$ python -q
>>> import numpy as np
>>> np.set_printoptions(precision=3, suppress=True, linewidth=100, sign=" ")
>>> K = np.load("test18.npy")
>>> print(K)
[[ 0  0  1]
 [ 0  1  0]
 [ 1  0  0]]
>>> # keeps lengths
>>> print(np.poly(K))
[ 1. -1. -1.  1.]
>>> print(round(float(np.linalg.det(2 * K)), 3), round(float(np.linalg.det(K)), 3))
-8.0 -1.0
>>> print(np.einsum("ii->", K))
1
>>> proj = np.triu(np.array([[5, 2, 2], [2, 0, 1], [4, 4, 4]]), 1) + np.eye(3)
>>> B = proj @ K @ np.linalg.inv(proj)
>>> print(round(np.linalg.det(B), 3))
-1.0
>>> B = np.array([[4], [5], [3]])
>>> W2 = np.array([[0, 1, -2, 1]])
>>> rng = np.random.default_rng(637)
>>> feats = B @ W2 + 0.1 * rng.normal(size=(3, 4))
>>> print(feats)
[[ -0.022   3.915  -7.915   4.011]
 [  0.007   5.027 -10.105   4.94 ]
 [  0.043   3.096  -5.983   2.877]]
>>> print(np.linalg.matrix_rank(feats, rtol=0.1))
1
>>> print(np.argsort(-np.linalg.norm(feats, axis=0).round(6), kind="stable")[:3])
[ 2  1  3]
>>> print(round(float(np.linalg.norm(feats, 2) / np.linalg.norm(feats)), 3))
1.0
>>> J = np.load("x.npy")
>>> print(J)
[[  0.205  -4.759   0.027  -0.562  -1.915   0.065   1.389]
 [ -0.228   1.202  -0.031  -0.841  -1.922  -0.096  -2.879]
 [  0.051  -3.11    0.031  -0.747  -0.117   0.114   0.581]
 [  0.041  -0.315  -0.037   0.311   1.084  -0.026  -1.046]
 [ -0.231   2.88    0.104  -0.041   1.572  -0.007   0.944]
 [  0.059  -1.26    0.027   1.295   0.33   -0.084   2.078]
 [  0.046  -6.093  -0.049   0.021   0.507  -0.039   0.271]
 [ -0.482   6.247   0.06    0.      1.564  -0.157  -0.794]
 [ -0.039 -12.721   0.023  -0.285   1.389   0.28    1.715]
 [ -0.101   4.288   0.025   0.748   1.277   0.232  -3.805]
 [  0.091   1.893  -0.101  -0.053  -1.186   0.127   6.728]
 [ -0.001   9.222  -0.014   0.095   1.899  -0.131   2.612]
 [ -0.332   8.42   -0.036  -1.546  -1.897  -0.351   3.13 ]
 [  0.281   8.829   0.022  -0.195   0.808   0.085  -0.246]
 [ -0.23   -4.671  -0.1    -0.356  -2.633   0.191  -4.522]
 [ -0.292  -2.485   0.075   0.948   0.838   0.262   6.932]
 [  0.367  -3.603  -0.103   1.432   0.002   0.09   -1.917]
 [  0.009   6.459   0.114  -0.421   0.41    0.037   4.098]
 [ -0.486  -3.576   0.023   0.067   0.83    0.003  -0.78 ]
 [ -0.12   -4.043  -0.052  -0.562   1.119  -0.47   -1.677]
 [  0.02    0.698   0.059   0.328   0.55    0.187  -1.96 ]]
>>> cen = J - J.mean(axis=0)
>>> left, sigma, VT = np.linalg.svd(cen, full_matrices=False)
>>> print(VT[0] * np.sign(VT[0, np.abs(VT[0]).argmax()]))
[-0.004  0.994  0.003 -0.017  0.028 -0.01   0.103]
>>> print(np.abs(left[:, 0]).argmax())
8
>>> print(round((sigma ** 2).sum() ** 2 / (sigma ** 4).sum(), 3))
1.686
>>> print(sigma)
[ 25.595  13.513   6.154   2.737   0.958   0.725   0.204]
>>> print(np.searchsorted(np.cumsum(sigma ** 2) / (sigma ** 2).sum(), 0.9) + 1)
2
>>> print(np.abs(VT[-1]))
[ 0.07   0.002  0.986  0.024  0.026  0.147  0.003]
>>> cen = J - J.mean(axis=0)
>>> V = np.linalg.svd(cen)[2][:6]
>>> B = cen - cen @ V.T @ V
>>> print(np.round(np.cov(cen @ V.T, rowvar=False), 3) + 0)
[[ 32.755   0.      0.      0.      0.      0.   ]
 [  0.      9.13    0.      0.      0.      0.   ]
 [  0.      0.      1.894   0.      0.      0.   ]
 [  0.      0.      0.      0.375   0.      0.   ]
 [  0.      0.      0.      0.      0.046   0.   ]
 [  0.      0.      0.      0.      0.      0.026]]
>>> print(round(J[16] @ J[14], 3))
24.926
>>> print(np.round(np.linalg.norm(J[16], 1), 3), round(float(np.linalg.norm(J[16], np.inf)), 3))
7.514 3.603
>>> print(np.linalg.norm(J, axis=0))
[  1.06   25.493   0.284   3.181   6.058   0.853  13.898]
>>> print(np.linalg.norm(J, axis=1).argmax())
8
>>> print(round(float(np.linalg.norm(J[16] - J[14])), 3))
4.293
